$ python3 -q
>>> import numpy as np
>>> np.set_printoptions(suppress=True, linewidth=140)
>>> W0 = np.load("m.npy")
>>> print(W0)
[[ 0  0  0  0  0  0]
 [ 1  1  0  0  0  0]
 [ 3 -1  2  0  0  0]
 [-2 -2  0  1  0  0]
 [-1  2  3  2 -3  0]
 [ 1  2  3  3  2  0]]
>>> rank = np.linalg.matrix_rank(W0)
>>> print(rank)
5
>>> null = np.linalg.svd(W0)[2][rank:].T
>>> print(null @ null.T)
[[0. 0. 0. 0. 0. 0.]
 [0. 0. 0. 0. 0. 0.]
 [0. 0. 0. 0. 0. 0.]
 [0. 0. 0. 0. 0. 0.]
 [0. 0. 0. 0. 0. 0.]
 [0. 0. 0. 0. 0. 1.]]
>>> print(null.shape)
(6, 1)
>>> print(np.linalg.matrix_rank(W0.T @ W0), np.linalg.matrix_rank(W0 @ W0.T))
5 5
>>> print([int(np.linalg.matrix_rank(W0[:i])) for i in range(1, len(W0) + 1)])
[0, 1, 2, 3, 4, 5]
>>> print(round(np.linalg.norm(W0) ** 2 / np.linalg.norm(W0, 2) ** 2, 2))
1.93
>>> print(W0[1] @ W0[3])
-4
>>> print(np.round(np.linalg.norm(W0, axis=1), 2))
[0.   1.41 3.74 3.   5.2  5.2 ]
>>> Uu, s, Vh = np.linalg.svd(W0)
>>> print(np.argmax(s[:-1] / (s[1:] + 1e-6)) + 1)
5
>>> M2 = Uu[:, :5] @ np.diag(s[:5]) @ Vh[:5]
>>> print(round(float(np.linalg.norm(W0 - M2) / np.linalg.norm(W0)), 2))
0.0
>>> print(M2.round(2) + 0)
[[ 0.  0.  0.  0.  0.  0.]
 [ 1.  1.  0.  0.  0.  0.]
 [ 3. -1.  2.  0.  0.  0.]
 [-2. -2.  0.  1.  0.  0.]
 [-1.  2.  3.  2. -3.  0.]
 [ 1.  2.  3.  3.  2.  0.]]
>>> print(round(np.linalg.norm(W0 - M2, 2), 2), s[5])
0.0 0.0
>>> print(round(float(np.abs(W0 - M2).max()), 2))
0.0
>>> arr = np.load("dump.npy")
>>> print(arr)
[[  0.09 -19.54 -38.82  40.36  19.87  20.57  40.36 -40.3   18.7   39.64 -21.6 ]
 [ -0.24 -19.44 -39.89  39.42  22.09  18.18  41.46 -38.42  20.83  38.46 -19.49]
 [ -0.76 -18.41 -39.99  39.49  20.19  18.74  38.57 -40.83  19.94  40.57 -20.2 ]
 [ -0.85 -19.52 -39.    40.63  19.5   20.46  37.79 -41.06  19.07  41.25 -19.94]
 [ -0.43 -20.88 -38.78  39.35  20.39  18.41  39.37 -40.01  19.14  40.18 -20.33]
 [  0.69 -19.4  -42.37  39.94  18.94  20.01  38.22 -40.57  19.32  37.62 -20.24]
 [  0.94 -19.21 -39.28  39.84  19.35  20.72  41.15 -39.68  20.05  38.13 -19.71]
 [  0.24 -19.77 -41.1   41.53  21.72  19.41  39.63 -38.92  20.75  39.62 -21.18]
 [  1.16 -21.09 -40.49  40.06  19.8   19.59  38.77 -39.85  19.36  39.78 -20.41]
 [  0.11 -20.08 -40.43  40.46  18.96  19.85  40.08 -40.27  20.57  40.26 -19.81]
 [  0.29 -19.9  -40.85  40.46  20.79  20.1   41.   -41.92  19.13  40.21 -18.7 ]
 [  0.77 -21.08 -39.32  38.78  20.9   19.9   41.29 -40.78  20.75  36.79 -19.05]
 [ -0.77 -17.5  -40.14  41.77  20.12  20.42  40.71 -40.82  19.91  41.3  -20.73]
 [  0.14 -21.55 -39.27  40.22  20.92  20.51  40.31 -39.7   18.9   41.16 -19.97]
 [  1.71 -20.15 -39.91  38.54  19.47  20.44  39.87 -41.32  20.59  40.87 -19.43]
 [  0.5  -19.78 -39.64  40.65  20.66  19.87  39.25 -39.56  20.16  41.15 -18.29]
 [ -2.53 -18.64 -38.15  40.5   20.24  20.35  41.15 -41.29  19.02  40.85 -21.62]
 [  0.47 -21.8  -41.22  38.42  19.95  18.85  41.17 -40.44  19.97  40.01 -19.83]
 [  0.1  -20.28 -40.43  39.27  21.2   18.1   40.1  -42.28  21.24  39.72 -18.62]
 [  0.21 -19.64 -39.76  39.28  17.63  20.68  40.76 -40.17  20.46  39.4  -20.39]
 [ -0.95 -20.71 -39.85  40.08  20.16  19.35  38.88 -39.55  22.17  37.76 -21.04]
 [  1.13 -20.41 -40.69  40.1   20.02  19.22  39.44 -40.67  22.81  40.31 -20.01]
 [ -1.46 -19.62 -41.37  38.65  19.69  20.54  38.71 -41.3   20.14  38.85 -20.46]
 [  0.82 -20.34 -39.54  39.04  19.15  20.03  39.6  -39.31  20.7   41.45 -20.32]
 [ -0.29 -19.87 -39.94  39.63  19.51  20.11  38.94 -37.93  19.62  37.65 -20.28]
 [ -1.86 -20.33 -40.73  37.68  19.88  23.33  38.96 -40.    20.28  39.73 -19.96]
 [  0.47 -17.32 -40.31  41.85  19.64  19.22  40.36 -39.67  21.05  43.29 -20.69]
 [ -0.25 -19.3  -40.42  40.61  20.54  19.91  39.86 -39.96  19.51  40.61 -20.35]
 [  1.48 -19.82 -39.47  40.16  20.6   20.2   39.67 -39.2   22.28  42.28 -19.92]
 [  1.01 -20.59 -40.48  39.42  21.5   20.57  39.27 -40.44  19.25  39.41 -21.76]
 [  0.71 -20.07 -39.16  41.87  19.86  18.77  40.73 -38.93  19.82  40.38 -21.14]
 [ -0.3  -17.14 -40.04  40.62  20.    19.69  41.3  -39.89  19.76  38.68 -18.75]
 [ -0.71 -18.55 -39.65  38.73  21.95  22.07  40.39 -40.53  19.64  40.68 -19.7 ]
 [  1.29 -18.85 -39.04  40.38  20.43  19.69  40.43 -39.99  19.7   41.24 -20.03]
 [ -0.32 -18.69 -40.28  39.98  19.09  20.21  38.02 -39.72  20.83  38.08 -20.52]
 [  1.44 -20.08 -39.45  41.89  19.63  22.07  39.62 -39.84  20.17  40.66 -19.76]
 [ -0.02 -19.31 -39.61  40.06  20.48  18.91  40.47 -42.48  20.91  38.99 -21.74]
 [  2.07 -20.04 -37.84  40.68  20.97  21.32  38.47 -38.1   20.58  40.83 -19.84]
 [  0.75 -20.66 -40.23  40.54  18.04  20.23  41.4  -39.65  20.13  40.98 -20.61]]
>>> print(np.round(np.linalg.norm(arr, "nuc"), 2))
685.7
>>> print(np.round(np.linalg.norm(arr[30] - arr[24]), 2))
4.58
